% python3 -q
>>> import numpy as np
>>> from numpy import linalg as LA
>>> np.set_printoptions(precision=1, suppress=True, linewidth=140, legacy="1.25")
>>> def rnd(a):
...     return np.round(a, 1) + 0
... 
>>> W0 = np.tril(np.array([[0, -2, 1, 1, 1, -2, 3, 1, -3, 2, 1],
...     [-1, 3, 3, 1, 1, 2, 3, -1, 2, -2, 3],
...     [-2, 1, 0, -3, 3, 2, -2, 2, 1, -3, -1],
...     [3, -1, -1, 1, -3, -1, 1, -1, 1, 1, 3],
...     [-1, 0, -3, 0, 2, 2, 3, 0, -1, -3, 2],
...     [-3, 2, 2, -2, -1, 1, -3, -2, 3, 1, -2],
...     [3, -1, 1, 1, 0, -2, -3, 0, -3, 2, 3],
...     [3, 0, -1, 0, -1, -1, 2, -1, -3, -2, -2],
...     [1, -2, 2, 0, 3, 3, 3, 0, 1, -2, -1],
...     [0, 0, -3, -2, -1, -1, 3, -2, 1, 2, 3],
...     [2, 2, -1, -2, 1, -2, -2, -1, -3, 2, 2]]), -1) + np.eye(11, dtype=int)
>>> W0
array([[ 1,  0,  0,  0,  0,  0,  0,  0,  0,  0,  0],
       [-1,  1,  0,  0,  0,  0,  0,  0,  0,  0,  0],
       [-2,  1,  1,  0,  0,  0,  0,  0,  0,  0,  0],
       [ 3, -1, -1,  1,  0,  0,  0,  0,  0,  0,  0],
       [-1,  0, -3,  0,  1,  0,  0,  0,  0,  0,  0],
       [-3,  2,  2, -2, -1,  1,  0,  0,  0,  0,  0],
       [ 3, -1,  1,  1,  0, -2,  1,  0,  0,  0,  0],
       [ 3,  0, -1,  0, -1, -1,  2,  1,  0,  0,  0],
       [ 1, -2,  2,  0,  3,  3,  3,  0,  1,  0,  0],
       [ 0,  0, -3, -2, -1, -1,  3, -2,  1,  1,  0],
       [ 2,  2, -1, -2,  1, -2, -2, -1, -3,  2,  1]])
>>> np.argsort(-LA.norm(W0, axis=0).round(6), kind="stable")[:3]
array([0, 2, 6])
>>> [round(float(x), 1) for x in LA.svd(W0, compute_uv=False)[:3]]
[8.0, 7.4, 5.7]
